$ python3 -q
>>> import numpy as np
>>> import numpy.linalg as la
>>> np.set_printoptions(precision=4, suppress=True, linewidth=160)
>>> W0 = np.load("m.npy")
>>> print(W0)
[[0 3 0 3 0 3 3 3 1]
 [0 0 1 2 1 1 0 0 2]
 [0 0 0 2 2 2 0 3 3]
 [0 0 0 0 2 0 0 1 3]
 [0 0 0 0 0 3 2 1 0]
 [0 0 0 0 0 0 3 2 2]
 [0 0 0 0 0 0 0 0 0]
 [0 0 0 0 0 0 0 0 1]
 [0 0 0 0 0 0 0 0 0]]
>>> print(np.round(W0 @ la.pinv(W0) @ W0, 4) + 0)
[[0. 3. 0. 3. 0. 3. 3. 3. 1.]
 [0. 0. 1. 2. 1. 1. 0. 0. 2.]
 [0. 0. 0. 2. 2. 2. 0. 3. 3.]
 [0. 0. 0. 0. 2. 0. 0. 1. 3.]
 [0. 0. 0. 0. 0. 3. 2. 1. 0.]
 [0. 0. 0. 0. 0. 0. 3. 2. 2.]
 [0. 0. 0. 0. 0. 0. 0. 0. 0.]
 [0. 0. 0. 0. 0. 0. 0. 0. 1.]
 [0. 0. 0. 0. 0. 0. 0. 0. 0.]]
>>> print(np.allclose(W0[:-1].T @ la.lstsq(W0[:-1].T, W0[-1])[0], W0[-1]))
True
>>> print(round(np.trace(la.pinv(W0) @ W0), 4))
7.0
>>> print(np.unique(W0.round(6), axis=0).shape)
(8, 9)
>>> print(np.abs(np.diag(la.qr(W0)[1])) > 1e-9)
[False False False False False False False False False]
>>> r = la.matrix_rank(W0)
>>> print(r)
7
>>> N = la.svd(W0)[2][r:].T
>>> print(la.matrix_rank(W0.T @ W0), la.matrix_rank(W0 @ W0.T))
7 7
>>> print([int(la.matrix_rank(np.delete(W0, i, axis=0))) for i in range(9)])
[6, 6, 6, 6, 6, 6, 7, 6, 7]
>>> print(np.allclose(W0 @ N, 0))
True
>>> print(np.round(W0 @ N, 4) + 0)
[[0. 0.]
 [0. 0.]
 [0. 0.]
 [0. 0.]
 [0. 0.]
 [0. 0.]
 [0. 0.]
 [0. 0.]
 [0. 0.]]
>>> blk = np.stack([W0, 4 * W0, W0[::-1]])
>>> print(la.norm(blk, axis=(1, 2)))
[11.5326 46.1303 11.5326]
>>> print(np.einsum("bij,cij->bc", blk, blk))
[[ 133  532   34]
 [ 532 2128  136]
 [  34  136  133]]
>>> print((blk @ W0.T).shape)
(3, 9, 9)
>>> print(la.det(blk))
[0. 0. 0.]
>>> cov = W0.T @ W0
>>> print(la.svd(W0, compute_uv=False) ** 2)
[86.9831 25.1158 10.7594  5.5922  3.0903  1.2188  0.2404  0.      0.    ]
>>> print(np.allclose(cov, cov.T))
True
>>> print(np.round(la.eigvalsh(cov)[::-1], 4) + 0)
[86.9831 25.1158 10.7594  5.5922  3.0903  1.2188  0.2404  0.      0.    ]
>>> print(np.trace(cov), (W0 ** 2).sum())
133 133
>>> E = np.array([[23, -9, 3, 6, 10, 16, 1],
...     [-9, 21, 4, -1, -1, -4, 1],
...     [3, 4, 17, -4, 1, 11, 13],
...     [6, -1, -4, 19, 20, 12, 1],
...     [10, -1, 1, 20, 23, 18, 5],
...     [16, -4, 11, 12, 18, 23, 11],
...     [1, 1, 13, 1, 5, 11, 12]])
>>> r = la.matrix_rank(E)
>>> print(r)
4
>>> N = la.svd(E)[2][r:].T
>>> print([int(la.matrix_rank(E[:i])) for i in range(1, len(E) + 1)])
[1, 2, 3, 4, 4, 4, 4]
>>> print([int(la.matrix_rank(E[:, :j + 1])) for j in range(7)])
[1, 2, 3, 4, 4, 4, 4]
>>> print(N.shape)
(7, 3)
>>> print(la.matrix_rank(E.T @ E), la.matrix_rank(E @ E.T))
4 4
>>> print([int(la.matrix_rank(np.delete(E, i, axis=0))) for i in range(7)])
[4, 4, 4, 4, 4, 4, 4]
>>> print(np.argsort(-la.norm(E, axis=0).round(6), kind="stable")[:3])
[5 4 0]
>>> print([round(float(x), 4) for x in la.svd(E, compute_uv=False)[:3]])
[67.9826, 32.6877, 26.252]
>>> print(la.cond(E) > 100)
True
>>> print(E @ E)
[[1012 -463  259  642  885 1068  297]
 [-463  557   97 -177 -217 -295   26]
 [ 259   97  621   35  249  585  506]
 [ 642 -177   35  959 1118  931  216]
 [ 885 -217  249 1118 1380 1298  415]
 [1068 -295  585  931 1298 1511  642]
 [ 297   26  506  216  415  642  462]]
>>> print(np.round(np.sort(np.abs(la.eigvals(E))), 4) + 0)
[ 0.      0.      0.     11.0777 26.252  32.6877 67.9826]
>>> print(la.matrix_power(E, 3))
[[ 58307 -23297  19513  48510  64746  72358  24295]
 [-23297  17852     72 -14940 -18801 -21098  -2840]
 [ 19513     72  24844  12144  22601  34510  22216]
 [ 48510 -14940  12144  55858  69364  66786  20302]
 [ 64746 -18801  22601  69364  88855  90442  31181]
 [ 72358 -21098  34510  66786  90442 101054  40124]
 [ 24295  -2840  22216  20302  31181  40124  21798]]
>>> A = np.loadtxt("x.csv", delimiter=",")
>>> print(A)
[[-4.  0.  4.  0.]
 [ 0.  0.  0.  0.]
 [ 0.  0.  2.  0.]
 [ 0.  0.  0.  0.]]
>>> # splits into 3 blocks
>>> left, sig, Vh = la.svd(A)
>>> evecs = Vh[:(sig > 1e-8).sum()]
>>> rng = np.random.default_rng(9674)
>>> vec = A[2] + 4 * A[0] + rng.integers(2) * np.eye(4)[0]
>>> print(vec)
[-16.   0.  18.   0.]
>>> print(np.round(la.norm(vec - evecs.T @ evecs @ vec), 4))
0.0
>>> print(la.matrix_rank(np.vstack([A, vec])))
2
>>> labels = rng.permutation(4)
>>> print(labels)
[2 3 1 0]
>>> Y = A[labels][:, labels]
>>> print(np.trace(Y))
-2.0
>>> left, sig, Vh = la.svd(W0, full_matrices=False)
>>> print(left.shape, sig.shape, Vh.shape)
(9, 9) (9,) (9, 9)
>>> print(round(np.sqrt((sig ** 2).sum()), 4), np.round(la.norm(W0), 4))
11.5326 11.5326
>>> print(np.allclose(left * sig @ Vh, W0))
True
>>> print(np.cumsum(sig ** 2) / np.sum(sig ** 2))
[0.654  0.8428 0.9237 0.9658 0.989  0.9982 1.     1.     1.    ]
>>> print(np.round(left.T @ W0 @ Vh.T, 4) + 0)
[[9.3265 0.     0.     0.     0.     0.     0.     0.     0.    ]
 [0.     5.0116 0.     0.     0.     0.     0.     0.     0.    ]
 [0.     0.     3.2802 0.     0.     0.     0.     0.     0.    ]
 [0.     0.     0.     2.3648 0.     0.     0.     0.     0.    ]
 [0.     0.     0.     0.     1.7579 0.     0.     0.     0.    ]
 [0.     0.     0.     0.     0.     1.104  0.     0.     0.    ]
 [0.     0.     0.     0.     0.     0.     0.4903 0.     0.    ]
 [0.     0.     0.     0.     0.     0.     0.     0.     0.    ]
 [0.     0.     0.     0.     0.     0.     0.     0.     0.    ]]
>>> print((sig > 1e-8).sum())
7
>>> print(np.abs(left[:, 0]).round(6).argmax())
0
>>> print(np.round(left.T @ left, 4) + 0)
[[1. 0. 0. 0. 0. 0. 0. 0. 0.]
 [0. 1. 0. 0. 0. 0. 0. 0. 0.]
 [0. 0. 1. 0. 0. 0. 0. 0. 0.]
 [0. 0. 0. 1. 0. 0. 0. 0. 0.]
 [0. 0. 0. 0. 1. 0. 0. 0. 0.]
 [0. 0. 0. 0. 0. 1. 0. 0. 0.]
 [0. 0. 0. 0. 0. 0. 1. 0. 0.]
 [0. 0. 0. 0. 0. 0. 0. 1. 0.]
 [0. 0. 0. 0. 0. 0. 0. 0. 1.]]
>>> print(np.round(Vh @ Vh.T, 4) + 0)
[[1. 0. 0. 0. 0. 0. 0. 0. 0.]
 [0. 1. 0. 0. 0. 0. 0. 0. 0.]
 [0. 0. 1. 0. 0. 0. 0. 0. 0.]
 [0. 0. 0. 1. 0. 0. 0. 0. 0.]
 [0. 0. 0. 0. 1. 0. 0. 0. 0.]
 [0. 0. 0. 0. 0. 1. 0. 0. 0.]
 [0. 0. 0. 0. 0. 0. 1. 0. 0.]
 [0. 0. 0. 0. 0. 0. 0. 1. 0.]
 [0. 0. 0. 0. 0. 0. 0. 0. 1.]]
>>> print(la.cond(A) > 100)
True
>>> print(np.argsort(-la.norm(A, axis=0).round(6), kind="stable")[:3])
[2 0 1]
>>> F = np.load("mat.npy")
>>> print(F)
[[ 0 -2  0]
 [ 0 -1  0]
 [ 0  0  0]]
>>> th = np.radians(30)
>>> Rm = np.eye(3)
>>> Rm[2, 2] = Rm[0, 0] = np.cos(th)
>>> Rm[2, 0], Rm[0, 2] = -np.sin(th), np.sin(th)
>>> print(Rm)
[[ 0.866  0.     0.5  ]
 [ 0.     1.     0.   ]
 [-0.5    0.     0.866]]
>>> Y = F @ Rm.T
>>> print(Y)
[[ 0. -2.  0.]
 [ 0. -1.  0.]
 [ 0.  0.  0.]]
>>> print(np.allclose(la.norm(F, axis=1), la.norm(Y, axis=1)))
True
>>> left, sig, Vh = la.svd(F)
>>> print(np.argmax(sig[:-1] / (sig[1:] + 1e-6)) + 1)
1
>>> Y = left[:, :1] @ np.diag(sig[:1]) @ Vh[:1]
>>> print(Y)
[[ 0. -2.  0.]
 [ 0. -1.  0.]
 [ 0.  0.  0.]]
>>> print(la.matrix_rank(Y))
1
>>> left, sig, Vh = la.svd(Y)
>>> evecs = Vh[:(sig > 1e-8).sum()]
>>> vec = Y[1] + -2 * Y[2] + rng.integers(2) * np.eye(3)[0]
>>> print(vec)
[ 1. -1.  0.]
>>> print(round(la.norm(vec - evecs.T @ evecs @ vec), 4))
1.0
>>> print(np.diag(evecs.T @ evecs))
[0. 1. 0.]
>>> print(la.matrix_rank(np.vstack([Y, vec])))
2
>>> print(evecs.T @ evecs)
[[0. 0. 0.]
 [0. 1. 0.]
 [0. 0. 0.]]
>>> data = np.load("arr.npy")
>>> print(data)
[[-24.  10.  15.  10.]
 [ 32. -10. -17. -16.]
 [ -4.   2.  -5.   2.]
 [-56.  18.  41.  24.]]
>>> vals, evecs = la.eig(data)
>>> print(vals)
[ 6. -4. -9. -8.]
>>> print(np.sort(la.eigvals(data @ data)))
[16. 36. 64. 81.]
>>> print(np.round(data @ evecs[:, 0] - vals[0] * evecs[:, 0], 4) + 0)
[0. 0. 0. 0.]
>>> left, sig, Vh = la.svd(data)
>>> print(np.argmax(sig[:-1] / (sig[1:] + 1e-6)) + 1)
1
>>> Y = left[:, :1] @ np.diag(sig[:1]) @ Vh[:1]
>>> print(np.round(np.abs(data - Y).max(), 4))
5.8315
>>> print(la.matrix_rank(Y))
1
>>> def softmax(z):
...     e = np.exp(z - z.max(axis=-1, keepdims=True))
...     return e / e.sum(axis=-1, keepdims=True)
... 
>>> print(softmax(data[2]))
[0.0012 0.4992 0.0005 0.4992]
>>> print(softmax(data[2] + 4))
[0.0012 0.4992 0.0005 0.4992]
>>> att = data @ data.T / np.sqrt(4)
>>> print(np.round(softmax(att), 4) + 0)
[[0. 0. 0. 1.]
 [0. 1. 0. 0.]
 [0. 0. 0. 1.]
 [0. 0. 0. 1.]]
>>> print(softmax(att)[2] @ data)
[-56.  18.  41.  24.]
>>> W = np.array([[2, 3], [2, 0], [2, 2], [3, 0]])
>>> beta = np.array([0, 3])
>>> act = np.maximum(data @ W + beta, 0)
>>> print((act > 0).mean(axis=0))
[0.5  0.25]
>>> print(act)
[[32.  0.]
 [ 0. 65.]
 [ 0.  0.]
 [78.  0.]]
>>> print((act > 0).astype(int))
[[1 0]
 [0 1]
 [0 0]
 [1 0]]
>>> print(la.matrix_rank(act))
2
>>> basis = np.array([[1, 1], [1, 1]])
>>> print((act @ basis).round(6).argmax(axis=1))
[0 0 0 0]
>>> print(la.matrix_rank(data, rtol=0.1))
1
>>> print(round(np.log10(la.cond(data))))
2
>>> feats = np.loadtxt("case13.csv", delimiter=",")
>>> print(feats)
[[  3.5736  -7.2687 -18.3648   8.2243 -11.9206  -2.3271]
 [ -7.6256  -5.2837   0.1803 -26.1691   7.4409  -5.8495]
 [  3.4981  -8.8805 -17.0778  10.5468 -11.4893  -2.227 ]
 [  2.1999  -7.0499 -19.9304   9.5422 -11.0717  -3.326 ]
 [ -6.1169  -4.8307  -1.7733 -25.7078   8.2887  -6.4372]
 [ -6.7836  -5.7695  -1.7205 -26.0976  10.4273  -9.8144]
 [ -9.1663  -5.8978  -0.0421 -26.9231   8.945   -9.4145]
 [  3.7529  -8.587  -16.7791  11.6172  -8.1669  -1.0487]
 [ -9.1138  -6.598   -1.4059 -25.7842   8.3761  -8.3515]
 [ -6.325   -6.6447  -2.5672 -24.8667   6.9662  -9.062 ]
 [  3.5439  -7.6583 -18.76    10.2111 -13.4894  -1.9993]
 [  3.8541  -7.009  -18.0608   9.1534 -11.9156  -1.0908]
 [ -8.375   -4.3948   0.6031 -26.1827   9.5484 -10.3834]
 [ -7.708   -5.4213  -0.3099 -25.6792   9.2402  -7.6912]
 [ -7.9128  -5.7787   0.4801 -26.0856   9.0085  -7.2222]
 [  5.3346  -8.4771 -18.8764   8.4633 -11.2786  -0.5055]
 [ -6.8082  -7.1841   0.0603 -26.8841   8.2424  -6.966 ]
 [ -6.4429  -5.9377  -0.6785 -26.4864   8.8746  -8.5748]
 [ -9.7401  -6.3544   1.2769 -25.1246   9.157   -7.0823]
 [  4.5188  -8.0942 -18.7168   9.9365 -13.1582  -2.2494]
 [  3.9584  -8.0182 -18.4032   8.6784 -12.6536  -0.8371]
 [  3.6832  -6.0318 -18.8417   9.4806 -12.4458  -3.5007]
 [  3.4756  -6.2241 -18.5139  10.194  -10.603   -2.2207]
 [  4.1856  -7.3187 -18.181    9.2119 -11.9945  -0.8897]
 [  3.0734  -7.737  -16.1017   9.4021 -11.2259  -2.0912]
 [  4.9681  -7.77   -18.3594   7.9604 -11.0979  -2.3489]
 [ -7.601   -5.4162  -1.0643 -26.278    8.6383  -9.0677]
 [  3.8472  -9.4354 -17.1662   8.276  -13.6091  -3.749 ]
 [  2.2279  -7.4433 -18.4923  10.1332 -10.4513  -0.6355]
 [  2.7592  -7.3208 -18.0413  10.5405 -11.0101  -2.103 ]]
>>> labels = feats[:, 0] > np.median(feats[:, 0])
>>> r0 = feats[labels].mean(axis=0) - feats[~labels].mean(axis=0)
>>> print(((feats - feats.mean(axis=0)) @ r0 > 0).astype(int))
[1 0 1 1 0 0 0 1 0 0 1 1 0 0 0 1 0 0 0 1 1 1 1 1 1 1 0 1 1 1]
>>> print(r0)
[ 10.2212  -1.7217 -14.9907  30.6993 -17.8459   5.3793]
>>> print(np.argsort(-np.abs(r0).round(6), kind="stable"))
[3 4 2 0 5 1]
